>>> import numpy as np
>>> from numpy import linalg as LA
>>> np.set_printoptions(precision=2, suppress=True, linewidth=140, floatmode="fixed")
>>> K = np.load("test19.npy")
>>> K
array([[ 4,  4,  4],
       [ 4,  8,  8],
       [ 4,  8, 12]])
>>> # equal to its transpose
>>> K @ K
array([[ 48,  80,  96],
       [ 80, 144, 176],
       [ 96, 176, 224]])
>>> np.allclose(K @ K.T, K.T @ K)
True
>>> np.sort(np.abs(LA.eigvals(K)))
array([ 1.23,  2.57, 20.20])
>>> np.round(LA.det(K), 2)
np.float64(64.0)
>>> np.allclose(K, K.T)
True
>>> LA.matrix_power(K, 4)
array([[17920, 32256, 40192],
       [32256, 58112, 72448],
       [40192, 72448, 90368]])
>>> def softmax(z):
...     e = np.exp(z - z.max(axis=-1, keepdims=True))
...     return e / e.sum(axis=-1, keepdims=True)
... 
>>> softmax(K).sum(axis=1)
array([1.00, 1.00, 1.00])
>>> scores = K @ K.T / np.sqrt(3)
>>> np.round(softmax(scores + np.triu(np.full(scores.shape, -np.inf), 1)), 2) + 0
array([[1.00, 0.00, 0.00],
       [0.00, 1.00, 0.00],
       [0.00, 0.00, 1.00]])
>>> softmax(scores).round(6).argmax(axis=1)
array([2, 2, 2])
>>> np.round(softmax(scores), 2) + 0
array([[0.00, 0.00, 1.00],
       [0.00, 0.00, 1.00],
       [0.00, 0.00, 1.00]])
>>> f = np.array([-1, -1, -2])
>>> M2 = K + np.outer(f, np.eye(3)[1])
>>> LA.matrix_rank(LA.inv(M2) - LA.inv(K), tol=1e-8)
np.int64(1)
>>> LA.matrix_rank(M2 - K)
np.int64(1)
>>> M2
array([[ 4.00,  3.00,  4.00],
       [ 4.00,  7.00,  8.00],
       [ 4.00,  6.00, 12.00]])
>>> X = np.load("case11.npy")
>>> X
array([[-21.54,   4.58,  -7.24],
       [ 22.00,  -4.00,   6.55],
       [  2.40,  -3.99,   5.84],
       [-19.15,   7.42, -11.46],
       [  5.96,   3.96,  -5.48],
       [-17.91,  -1.52,   1.45],
       [  8.36,  -3.48,   5.44],
       [ 21.95,  -3.99,   6.48],
       [-22.85,  -0.43,  -0.11],
       [ 14.50,  -6.51,   9.74],
       [-16.47,   0.51,  -1.32],
       [-15.99,   8.05, -11.98]])
>>> x0 = np.array([-2, -6, -5])
>>> h = np.maximum(X @ x0, 0)
>>> X.T @ h
array([-5182.42,   907.40, -1481.37])
>>> h
array([51.80,  0.00,  0.00, 51.08,  0.00, 37.69,  0.00,  0.00, 48.83,  0.00, 36.48, 43.58])
>>> np.tanh(X @ x0)
array([ 1.00, -1.00, -1.00,  1.00, -1.00,  1.00, -1.00, -1.00,  1.00, -1.00,  1.00,  1.00])
>>> np.flatnonzero(h > 1e-9)
array([ 0,  3,  5,  8, 10, 11])
>>> np.maximum(X @ (3 * x0), 0)
array([155.40,   0.00,   0.00, 153.24,   0.00, 113.07,   0.00,   0.00, 146.49,   0.00, 109.44, 130.74])
>>> U, sv, Vt = LA.svd(X)
>>> sv
array([62.86, 20.06,  0.18])
>>> np.argmax(sv[:-1] / (sv[1:] + 1e-6)) + 1
np.int64(2)
>>> M2 = U[:, :2] @ np.diag(sv[:2]) @ Vt[:2]
>>> round(float(LA.norm(X - M2, 2)), 2), np.round(sv[2], 2)
(0.18, np.float64(0.18))
>>> LA.matrix_rank(M2)
np.int64(2)
>>> M = np.load("mat.npy")
>>> M
array([[-1.50, -2.94, -4.38],
       [ 0.16,  0.15,  0.32],
       [-0.97, -1.83, -2.73],
       [ 0.37,  0.84,  1.19],
       [-0.59, -1.11, -1.57],
       [ 0.82,  1.80,  2.72],
       [ 0.44,  0.86,  1.38],
       [-1.52, -3.13, -4.71],
       [-0.54, -1.01, -1.59],
       [-1.47, -2.92, -4.46],
       [-0.74, -1.39, -2.16],
       [ 1.47,  2.89,  4.28],
       [ 0.46,  1.10,  1.64],
       [ 0.09,  0.12,  0.23],
       [-1.25, -2.68, -3.95],
       [-0.17, -0.32, -0.59],
       [-0.18, -0.29, -0.49],
       [-0.52, -0.87, -1.32],
       [ 0.08, -0.02,  0.08],
       [-1.34, -2.75, -4.22],
       [ 0.87,  1.76,  2.51],
       [-0.14, -0.41, -0.64]])
>>> M2 = np.c_[M[:, :1] @ np.array([[1]]), np.array([0, 1, 0, -1, 1, -2, 0, -2, -2, -1, 2, -1, -1, 0, -1, 1, -2, 0, 2, 2, -1, 0])]
>>> M2
array([[-1.50,  0.00],
       [ 0.16,  1.00],
       [-0.97,  0.00],
       [ 0.37, -1.00],
       [-0.59,  1.00],
       [ 0.82, -2.00],
       [ 0.44,  0.00],
       [-1.52, -2.00],
       [-0.54, -2.00],
       [-1.47, -1.00],
       [-0.74,  2.00],
       [ 1.47, -1.00],
       [ 0.46, -1.00],
       [ 0.09,  0.00],
       [-1.25, -1.00],
       [-0.17,  1.00],
       [-0.18, -2.00],
       [-0.52,  0.00],
       [ 0.08,  2.00],
       [-1.34,  2.00],
       [ 0.87, -1.00],
       [-0.14,  0.00]])
>>> np.round(LA.norm(M2 - M @ LA.lstsq(M, M2)[0], axis=0), 2) + 0
array([0.00, 5.73])
>>> LA.norm(LA.qr(M)[0].T @ M2, axis=0) ** 2 / ((M2 ** 2).sum(axis=0) + 1e-12)
array([1.00, 0.11])
>>> LA.matrix_rank(np.c_[M, M2])
np.int64(4)
